% ipython --no-banner

In [1]: import numpy as np

In [2]: from numpy import linalg as LA

In [3]: np.set_printoptions(precision=2, suppress=True, linewidth=100)

In [4]: K = np.loadtxt("w.csv", delimiter=",")

In [5]: K
Out[5]: 
array([[ 0.45,  0.21, -0.45,  0.69],
       [ 0.19,  0.04, -0.2 ,  0.32],
       [ 0.18, -0.5 , -0.3 ,  0.62],
       [-0.36, -2.65, -0.15,  0.91]])

In [6]: A2 = K / LA.norm(K, axis=1, keepdims=True)

In [7]: gram = A2 @ A2.T

In [8]: gram
Out[8]: 
array([[ 1.  ,  0.99,  0.64, -0.01],
       [ 0.99,  1.  ,  0.74,  0.12],
       [ 0.64,  0.74,  1.  ,  0.76],
       [-0.01,  0.12,  0.76,  1.  ]])

In [9]: (gram - 2 * np.eye(4)).round(6).argmax(axis=1)
Out[9]: array([1, 0, 3, 2])

In [10]: gram[1]
Out[10]: array([0.99, 1.  , 0.74, 0.12])

In [11]: round(np.degrees(np.arccos(np.clip(gram[1, 3], -1, 1))), 2)
Out[11]: np.float64(82.98)

In [12]: J = np.load("case0.npy")

In [13]: J
Out[13]: 
array([[ 1., -2.,  0.],
       [ 1., -2.,  0.],
       [ 0.,  0.,  0.]])

In [14]: r = LA.matrix_rank(K)

In [15]: r
Out[15]: np.int64(2)

In [16]: ns = LA.svd(K)[2][r:].T

In [17]: ns @ ns.T
Out[17]: 
array([[ 0.77, -0.22,  0.21, -0.3 ],
       [-0.22,  0.08,  0.05,  0.15],
       [ 0.21,  0.05,  0.78,  0.35],
       [-0.3 ,  0.15,  0.35,  0.38]])

In [18]: LA.matrix_rank(K.T @ K), LA.matrix_rank(K @ K.T)
Out[18]: (np.int64(2), np.int64(2))

In [19]: np.unique(J.round(6), axis=0).shape
Out[19]: (2, 3)

In [20]: round(float(np.trace(LA.pinv(J) @ J)), 2)
Out[20]: 1.0

In [21]: np.allclose(J[:-1].T @ LA.lstsq(J[:-1].T, J[-1])[0], J[-1])
Out[21]: True

In [22]: np.abs(np.diag(LA.qr(J)[1])) > 1e-9
Out[22]: array([ True, False, False])

In [23]: [round(float(x), 2) for x in LA.svd(J, compute_uv=False)[:3]]
Out[23]: [3.16, 0.0, 0.0]

In [24]: LA.cond(J) > 100
Out[24]: np.True_

In [25]: np.argsort(-LA.norm(J, axis=0).round(6), kind="stable")[:3]
Out[25]: array([1, 0, 2])

In [26]: rng = np.random.default_rng(363)

In [27]: z = rng.permutation(3)

In [28]: z
Out[28]: array([2, 0, 1])

In [29]: A2 = J[z][:, z]

In [30]: np.diag(A2)
Out[30]: array([ 0.,  1., -2.])

In [31]: np.allclose(A2, J)
Out[31]: False

In [32]: np.trace(A2)
Out[32]: np.float64(-1.0)

In [33]: gram = J.T @ J

In [34]: gram
Out[34]: 
array([[ 2., -4.,  0.],
       [-4.,  8.,  0.],
       [ 0.,  0.,  0.]])

In [35]: np.allclose(gram, gram.T)
Out[35]: True

In [36]: np.trace(gram), (J ** 2).sum()
Out[36]: (np.float64(10.0), np.float64(10.0))

In [37]: mat = np.loadtxt("sample16.csv", delimiter=",")

In [38]: mat
Out[38]: 
array([[ 0.,  0.,  2.],
       [-3.,  0.,  0.],
       [ 0.,  0.,  0.]])

In [39]: LA.norm(K, axis=0)
Out[39]: array([0.63, 2.71, 0.6 , 1.34])

In [40]: LA.norm(K, axis=1).argmax()
Out[40]: np.int64(3)

In [41]: np.round(LA.norm(K, 2), 2)
Out[41]: np.float64(2.91)

In [42]: round(LA.norm(K[1] - K[0]), 2)
Out[42]: np.float64(0.54)

In [43]: LA.norm(K, axis=2)
AxisError: axis 2 is out of bounds for array of dimension 2


In [44]: LA.cond(mat) > 100
Out[44]: np.True_

In [45]: [round(float(x), 2) for x in LA.svd(mat, compute_uv=False)[:3]]
Out[45]: [3.0, 2.0, 0.0]

In [46]: Uu, sigma, Vt = LA.svd(K)

In [47]: evecs = Vt[:(sigma > 1e-8).sum()]

In [48]: vec = K[0] + 4 * K[3] + rng.integers(2) * np.eye(4)[0]

In [49]: vec
Out[49]: array([  0.01, -10.39,  -1.05,   4.33])

In [50]: np.diag(evecs.T @ evecs)
Out[50]: array([0.23, 0.92, 0.22, 0.62])

In [51]: np.allclose(evecs.T @ evecs @ vec, vec)
Out[51]: False

In [52]: round(LA.norm(vec - evecs.T @ evecs @ vec), 2)
Out[52]: np.float64(0.88)

In [53]: LA.svd(mat, compute_uv=False)
Out[53]: array([3., 2., 0.])

In [54]: LA.norm(mat, axis=0)
Out[54]: array([3., 0., 2.])

In [55]: W0 = np.array([[-6, -2, 3, -2], [3, 2, -3, 1], [-3, 0, -3, -1]])

In [56]: W1 = np.array([[3, -2, 1, 3, -3],
    ...:     [3, -3, 0, -3, -3],
    ...:     [2, -3, 2, 3, 2],
    ...:     [0, 0, -2, 2, -1]])

In [57]: beta = np.array([-1, -2, 1, 1, 2])

In [58]: act = np.maximum(W0 @ W1 + beta, 0)

In [59]: (act > 0).astype(int)
Out[59]: 
array([[0, 1, 1, 0, 1],
       [1, 0, 0, 0, 0],
       [0, 1, 0, 0, 1]])

In [60]: act
Out[60]: 
array([[ 0,  7,  5,  0, 34],
       [ 8,  0,  0,  0,  0],
       [ 0, 13,  0,  0,  6]])

In [61]: (act > 0).mean(axis=0)
Out[61]: array([0.33, 0.67, 0.33, 0.  , 0.67])

In [62]: cent = np.array([[-1, 1, -2], [-2, 1, 0], [-2, 3, 2], [1, -2, 1], [1, 2, 2]])

In [63]: W1 @ cent
Out[63]: 
array([[ -1,  -8,  -7],
       [ -3,   0, -15],
       [  5,   3,   7],
       [  5, -12,  -4]])

In [64]: A2 = act / LA.norm(act, axis=1)
ValueError: operands could not be broadcast together with shapes (3,5) (3,) 


In [65]: A2 = act / LA.norm(act, axis=1, keepdims=True)

In [66]: gram = A2 @ A2.T

In [67]: gram
Out[67]: 
array([[1.  , 0.  , 0.59],
       [0.  , 1.  , 0.  ],
       [0.59, 0.  , 1.  ]])

In [68]: (np.abs(gram) > 0.9).astype(int)
Out[68]: 
array([[1, 0, 0],
       [0, 1, 0],
       [0, 0, 1]])

In [69]: LA.norm(A2, axis=1)
Out[69]: array([1., 1., 1.])

In [70]: np.argwhere(np.triu(np.abs(gram) > 0.95, 1))
Out[70]: array([], shape=(0, 2), dtype=int64)

In [71]: A2 = W0 / LA.norm(W0, axis=1, keepdims=True)

In [72]: gram = A2 @ A2.T

In [73]: (np.abs(gram) > 0.9).astype(int)
Out[73]: 
array([[1, 1, 0],
       [1, 1, 0],
       [0, 0, 1]])

In [74]: r0 = np.array([1, 0, 0])

In [75]: np.convolve(W0[0], r0)
Out[75]: array([-6, -2,  3, -2,  0,  0])

In [76]: np.polyval(r0, W0[0])
Out[76]: array([36,  4,  9,  4])

In [77]: np.correlate(W0[0], W0[2], "full")
Out[77]: array([ 6, 20,  3, 11, 12, -9,  6])

In [78]: T = np.stack([W0, 3 * W0, W0[::-1]])

In [79]: np.einsum("bij,cij->bc", T, T)
Out[79]: 
array([[ 95, 285,  45],
       [285, 855, 135],
       [ 45, 135,  95]])

In [80]: LA.matrix_rank(T)
Out[80]: array([3, 3, 3])

In [81]: T.sum(axis=0)
Out[81]: 
array([[-27,  -8,   9,  -9],
       [ 15,  10, -15,   5],
       [-18,  -2,  -9,  -6]])

In [82]: LA.norm(T, axis=(1, 2))
Out[82]: array([ 9.75, 29.24,  9.75])

In [83]: LA.matrix_rank(T.reshape(3, -1))
Out[83]: np.int64(2)

In [84]: T.shape
Out[84]: (3, 3, 4)

In [85]: cent = 5 * np.array([[-0.6, -0.3, 1.1], [0.9, -1.1, 2.7]])

In [86]: z = rng.integers(0, 2, 29)

In [87]: E = cent[z] + rng.normal(size=(29, 3))

In [88]: E
Out[88]: 
array([[ 3.73, -6.46, 14.07],
       [ 2.89, -5.44, 13.29],
       [ 3.08, -5.48, 13.32],
       [-2.38, -1.79,  6.61],
       [ 4.67, -5.19, 12.97],
       [ 4.93, -6.94, 14.74],
       [ 4.  , -6.09, 13.23],
       [-2.44, -0.69,  5.06],
       [ 5.78, -4.9 , 14.23],
       [ 4.52, -5.61, 13.5 ],
       [ 5.34, -6.14, 13.69],
       [ 4.8 , -3.65, 14.39],
       [ 4.75, -5.33, 13.28],
       [ 4.67, -5.81, 10.79],
       [-2.48, -1.57,  5.85],
       [-5.53, -0.15,  5.27],
       [ 2.77, -5.41, 12.76],
       [ 4.77, -5.79, 14.  ],
       [-2.98, -0.82,  5.48],
       [ 4.38, -6.98, 12.89],
       [ 4.43, -6.1 , 14.64],
       [ 4.74, -7.07, 12.18],
       [-4.17, -2.25,  4.91],
       [-2.89, -0.66,  6.86],
       [-3.83, -3.17,  5.35],
       [ 3.52, -7.22, 14.77],
       [-3.34, -2.18,  5.73],
       [-3.16, -0.3 ,  4.35],
       [-2.55, -0.54,  4.25]])

In [89]: vec = np.array([-5, 3, 0])

In [90]: LA.norm(E @ vec) <= LA.norm(E, 2) * LA.norm(vec) + 1e-9
Out[90]: np.True_

In [91]: vec @ E
ValueError: matmul: Input operand 1 has a mismatch in its core dimension 0, with gufunc signature (n?,k),(k,m?)->(n?,m?) (size 29 is different from 3)


In [92]: (E @ vec).argmax()
Out[92]: np.int64(15)

In [93]: np.sign((E @ vec).round(6))
Out[93]: 
array([-1., -1., -1.,  1., -1., -1., -1.,  1., -1., -1., -1., -1., -1., -1.,  1.,  1., -1., -1.,
        1., -1., -1., -1.,  1.,  1.,  1., -1.,  1.,  1.,  1.])

In [94]: vec = np.array([-7, 4, 4])

In [95]: rhs = E @ vec

In [96]: np.round(LA.pinv(E) @ E, 2) + 0
Out[96]: 
array([[1., 0., 0.],
       [0., 1., 0.],
       [0., 0., 1.]])

In [97]: LA.solve(E.T @ E, E.T @ rhs)
Out[97]: array([-7.,  4.,  4.])

In [98]: rhs = rhs + 0.3 * rng.normal(size=29)

In [99]: rhs
Out[99]: 
array([  4.21,  11.02,   9.62,  36.01,  -1.58,  -3.65,   0.68,  34.74,  -2.95,   0.06,  -6.86,
         9.13,  -1.46, -13.13,  34.48,  59.12,  10.01,  -0.56,  39.01,  -6.96,   3.26, -12.52,
        39.94,  45.34,  36.12,   5.67,  37.46,  38.23,  32.84])

In [100]: beta, *_ = LA.lstsq(E, rhs)

In [101]: [round(float(LA.norm(LA.solve(E.T @ E + lam * np.eye(3), E.T @ rhs))), 2) for lam in (0, 1, 10, 100)]
Out[101]: [8.99, 8.89, 8.3, 5.96]

In [102]: beta
Out[102]: array([-7.02,  3.95,  3.98])
